% python3 -q
>>> import numpy as np
>>> import numpy.linalg as la
>>> np.set_printoptions(precision=2, suppress=True, linewidth=120)
>>> arr = np.load("test16.npy")
>>> arr
array([[ -4.59,  -4.03,   4.  ,   1.18,  -1.15],
       [  2.78,   2.43,  -2.47,  -0.71,   0.69],
       [ 12.45,  10.86, -10.86,  -3.14,   3.14],
       [  2.02,   1.73,  -1.75,  -0.48,   0.51],
       [  4.01,   3.49,  -3.55,  -1.  ,   0.99],
       [ -1.44,  -1.24,   1.25,   0.32,  -0.34],
       [  1.9 ,   1.63,  -1.64,  -0.46,   0.46],
       [  1.07,   0.92,  -0.92,  -0.25,   0.24],
       [ -5.25,  -4.59,   4.59,   1.33,  -1.28],
       [ -4.05,  -3.51,   3.47,   0.99,  -1.01],
       [ -1.52,  -1.31,   1.3 ,   0.39,  -0.4 ],
       [ 12.7 ,  11.16, -11.11,  -3.15,   3.21],
       [  4.8 ,   4.25,  -4.2 ,  -1.19,   1.18],
       [  2.65,   2.31,  -2.29,  -0.64,   0.68],
       [ -0.28,  -0.23,   0.23,   0.09,  -0.12],
       [ -8.58,  -7.47,   7.45,   2.16,  -2.12],
       [  7.22,   6.33,  -6.34,  -1.78,   1.81],
       [  2.82,   2.51,  -2.49,  -0.73,   0.73],
       [ 13.71,  12.03, -11.98,  -3.44,   3.41],
       [ -0.09,  -0.08,   0.07,   0.02,   0.  ],
       [  9.  ,   7.83,  -7.86,  -2.24,   2.24],
       [  3.62,   3.16,  -3.19,  -0.89,   0.87],
       [  6.01,   5.27,  -5.23,  -1.47,   1.51],
       [-14.11, -12.37,  12.39,   3.52,  -3.5 ],
       [-12.65, -11.09,  11.06,   3.18,  -3.14]])
>>> r0, r1 = arr[3], arr[10]
>>> np.round(r0 @ r0, 2)
np.float64(10.63)
>>> pr = (r0 @ r1) / (r0 @ r0) * r0
>>> la.matrix_rank(np.outer(r0, r1))
np.int64(1)
>>> round(float(la.norm(r0 + r1) ** 2 + la.norm(r0 - r1) ** 2), 2)
33.31
>>> W0 = np.array([[0, -1], [1, 0]])
>>> x = np.array([1, 3])
>>> la.svd(W0, compute_uv=False)
array([1., 1.])
>>> O = la.solve(np.eye(2) - W0, np.eye(2) + W0)
>>> np.round(la.det(O), 2)
np.float64(1.0)
>>> O, r_ = la.qr(W0)
>>> r_
array([[-1.,  0.],
       [ 0.,  1.]])
>>> np.trace(O @ O.T)
np.float64(2.0)
>>> O.shape, r_.shape
((2, 2), (2, 2))
>>> abs(r_[0, 0]), round(float(la.norm(W0[:, 0])), 2)
(np.float64(1.0), 1.0)
>>> O
array([[ 0., -1.],
       [-1.,  0.]])
>>> np.allclose(r_.T @ r_, W0.T @ W0)
True
>>> O.T @ O
array([[1., 0.],
       [0., 1.]])
>>> W0.mean(axis=0)
array([ 0.5, -0.5])
>>> la.matrix_rank(W0)
np.int64(2)
>>> np.count_nonzero(W0)
np.int64(2)
>>> la.svd(W0, compute_uv=False)
array([1., 1.])
>>> W0.sum(axis=1)
array([-1,  1])
>>> W0.sum(axis=0)
array([ 1, -1])
>>> np.abs(W0).max()
np.int64(1)
>>> round(float(la.norm(W0)), 2)
1.41
>>> rng = np.random.default_rng(0)
>>> labels = rng.permutation(2)
>>> labels
array([0, 1])
>>> Y = W0[labels][:, labels]
>>> np.allclose(Y, W0)
True
>>> np.sort(np.abs(la.eigvals(Y)))
array([1., 1.])
>>> np.diag(Y)
array([0, 0])
>>> round(float(la.det(Y)), 2), round(float(la.det(W0[labels])), 2)
(1.0, 1.0)
>>> mat = np.array([[2.95, 2.02, 0.52, 0.58, 1.39, -3.4],
...     [2.02, -0.38, 3.65, 1.2, -0.02, 3.14],
...     [0.52, 3.65, -2.93, 1.24, -2.37, 1.85],
...     [0.58, 1.2, 1.24, 7.01, 0.03, -1.08],
...     [1.39, -0.02, -2.37, 0.03, 2.68, 0.09],
...     [-3.4, 3.14, 1.85, -1.08, 0.09, 2.67]])
>>> mat
array([[ 2.95,  2.02,  0.52,  0.58,  1.39, -3.4 ],
       [ 2.02, -0.38,  3.65,  1.2 , -0.02,  3.14],
       [ 0.52,  3.65, -2.93,  1.24, -2.37,  1.85],
       [ 0.58,  1.2 ,  1.24,  7.01,  0.03, -1.08],
       [ 1.39, -0.02, -2.37,  0.03,  2.68,  0.09],
       [-3.4 ,  3.14,  1.85, -1.08,  0.09,  2.67]])
>>> [round(float(la.det(mat[:i, :i])), 2) + 0 for i in range(1, 7)]
[2.95, -5.2, -16.29, -82.11, 455.44, 16125.58]
>>> np.all(la.eigvalsh(mat) > 0)
np.False_
>>> round(float(la.eigvalsh(mat).min()), 2)
-6.0
>>> labels = rng.permutation(6)
>>> labels
array([3, 2, 5, 4, 0, 1])
>>> Y = mat[labels][:, labels]
>>> round(la.det(Y), 2), round(float(la.det(mat[labels])), 2)
(np.float64(16125.58), 16125.58)
>>> np.sort(np.abs(la.eigvals(Y)))
array([3., 4., 4., 6., 7., 8.])
>>> Y = mat / np.sqrt((mat ** 2).mean(axis=1, keepdims=True))
>>> la.matrix_rank(mat - mat.mean(axis=1, keepdims=True))
np.int64(5)
>>> w, evecs = la.eigh(mat)
>>> x = np.array([-3, -1, -2, -2, 1, -1])
>>> np.round(x @ mat @ x / (x @ x), 2), np.round(w[0], 2), round(w[-1], 2)
(np.float64(4.62), np.float64(-6.0), np.float64(8.0))
>>> la.eigvalsh(mat[1:, 1:])
array([-5.97, -1.88,  3.12,  6.17,  7.61])
>>> (np.sign(evecs[:, -1].round(6)) == np.sign(evecs[0, -1].round(6))).astype(int)
array([1, 1, 1, 1, 1, 0])
>>> r0 = np.array([-3, -2, -2, -2])
>>> A = np.array([np.roll(r0, i) for i in range(4)])
>>> A
array([[-3, -2, -2, -2],
       [-2, -3, -2, -2],
       [-2, -2, -3, -2],
       [-2, -2, -2, -3]])
>>> W = np.array([[-2, -1, 1],
...     [0, 2, -1],
...     [-1, 1, 1],
...     [-3, 2, 3],
...     [1, -3, -3],
...     [-1, -3, 3]])
>>> beta = np.array([0, 1, 2])
>>> H = np.maximum(mat @ W + beta, 0)
>>> (H > 0).mean(axis=0)
array([0.33, 0.67, 0.67])
>>> basis = np.array([[3, 0], [-2, -2], [2, 2]])
>>> W @ basis
array([[-2,  4],
       [-6, -6],
       [-3,  0],
       [-7,  2],
       [ 3,  0],
       [ 9, 12]])
>>> H @ basis
array([[-19.6 , -19.6 ],
       [ 42.26,  42.26],
       [  6.86,   6.86],
       [ -1.82,  -1.82],
       [  6.27,   0.  ],
       [ 16.27,  -0.56]])
